% python3 -q
>>> import numpy as np
>>> import numpy.linalg as la
>>> np.set_printoptions(precision=1, suppress=True, linewidth=160, floatmode="fixed")
>>> rd = lambda a: np.round(a, 1) + 0
>>> M = np.loadtxt("run2.csv", delimiter=",")
>>> M
array([[0.0, 1.0, 0.0, 0.0, 0.0, 0.0, 0.0, 0.0, 0.0, 0.0, 0.0],
       [0.0, 0.0, 1.0, 0.0, 0.0, 0.0, 0.0, 0.0, 0.0, 0.0, 0.0],
       [0.0, 0.0, 0.0, 0.0, 0.0, 0.0, 0.0, 0.0, 0.0, 1.0, 0.0],
       [0.0, 0.0, 0.0, 0.0, 0.0, 1.0, 0.0, 0.0, 0.0, 0.0, 0.0],
       [0.0, 0.0, 0.0, 1.0, 0.0, 0.0, 0.0, 0.0, 0.0, 0.0, 0.0],
       [0.0, 0.0, 0.0, 0.0, 0.0, 0.0, 1.0, 0.0, 0.0, 0.0, 0.0],
       [1.0, 0.0, 0.0, 0.0, 0.0, 0.0, 0.0, 0.0, 0.0, 0.0, 0.0],
       [0.0, 0.0, 0.0, 0.0, 1.0, 0.0, 0.0, 0.0, 0.0, 0.0, 0.0],
       [0.0, 0.0, 0.0, 0.0, 0.0, 0.0, 0.0, 1.0, 0.0, 0.0, 0.0],
       [0.0, 0.0, 0.0, 0.0, 0.0, 0.0, 0.0, 0.0, 1.0, 0.0, 0.0],
       [0.0, 0.0, 0.0, 0.0, 0.0, 0.0, 0.0, 0.0, 0.0, 0.0, 1.0]])
>>> rng = np.random.default_rng(58506)
>>> out = M + rng.integers(-2, 3, (11, 1)) @ rng.integers(-2, 3, (1, 11))
>>> out
array([[ 0.0,  1.0,  0.0,  0.0,  0.0,  0.0,  0.0,  0.0,  0.0,  0.0,  0.0],
       [ 0.0,  4.0,  1.0,  4.0, -4.0,  2.0,  2.0,  4.0,  2.0, -4.0, -2.0],
       [ 0.0,  0.0,  0.0,  0.0,  0.0,  0.0,  0.0,  0.0,  0.0,  1.0,  0.0],
       [ 0.0,  4.0,  0.0,  4.0, -4.0,  3.0,  2.0,  4.0,  2.0, -4.0, -2.0],
       [ 0.0,  0.0,  0.0,  1.0,  0.0,  0.0,  0.0,  0.0,  0.0,  0.0,  0.0],
       [ 0.0,  2.0,  0.0,  2.0, -2.0,  1.0,  2.0,  2.0,  1.0, -2.0, -1.0],
       [ 1.0, -2.0,  0.0, -2.0,  2.0, -1.0, -1.0, -2.0, -1.0,  2.0,  1.0],
       [ 0.0,  2.0,  0.0,  2.0, -1.0,  1.0,  1.0,  2.0,  1.0, -2.0, -1.0],
       [ 0.0,  2.0,  0.0,  2.0, -2.0,  1.0,  1.0,  3.0,  1.0, -2.0, -1.0],
       [ 0.0,  0.0,  0.0,  0.0,  0.0,  0.0,  0.0,  0.0,  1.0,  0.0,  0.0],
       [ 0.0,  2.0,  0.0,  2.0, -2.0,  1.0,  1.0,  2.0,  1.0, -2.0,  0.0]])
>>> rd(la.svd(out - M, compute_uv=False))
array([17.7,  0.0,  0.0,  0.0,  0.0,  0.0,  0.0,  0.0,  0.0,  0.0,  0.0])
>>> la.matrix_rank(out - M, tol=1e-8)
np.int64(1)
>>> out - M
array([[ 0.0,  0.0,  0.0,  0.0,  0.0,  0.0,  0.0,  0.0,  0.0,  0.0,  0.0],
       [ 0.0,  4.0,  0.0,  4.0, -4.0,  2.0,  2.0,  4.0,  2.0, -4.0, -2.0],
       [ 0.0,  0.0,  0.0,  0.0,  0.0,  0.0,  0.0,  0.0,  0.0,  0.0,  0.0],
       [ 0.0,  4.0,  0.0,  4.0, -4.0,  2.0,  2.0,  4.0,  2.0, -4.0, -2.0],
       [ 0.0,  0.0,  0.0,  0.0,  0.0,  0.0,  0.0,  0.0,  0.0,  0.0,  0.0],
       [ 0.0,  2.0,  0.0,  2.0, -2.0,  1.0,  1.0,  2.0,  1.0, -2.0, -1.0],
       [ 0.0, -2.0,  0.0, -2.0,  2.0, -1.0, -1.0, -2.0, -1.0,  2.0,  1.0],
       [ 0.0,  2.0,  0.0,  2.0, -2.0,  1.0,  1.0,  2.0,  1.0, -2.0, -1.0],
       [ 0.0,  2.0,  0.0,  2.0, -2.0,  1.0,  1.0,  2.0,  1.0, -2.0, -1.0],
       [ 0.0,  0.0,  0.0,  0.0,  0.0,  0.0,  0.0,  0.0,  0.0,  0.0,  0.0],
       [ 0.0,  2.0,  0.0,  2.0, -2.0,  1.0,  1.0,  2.0,  1.0, -2.0, -1.0]])
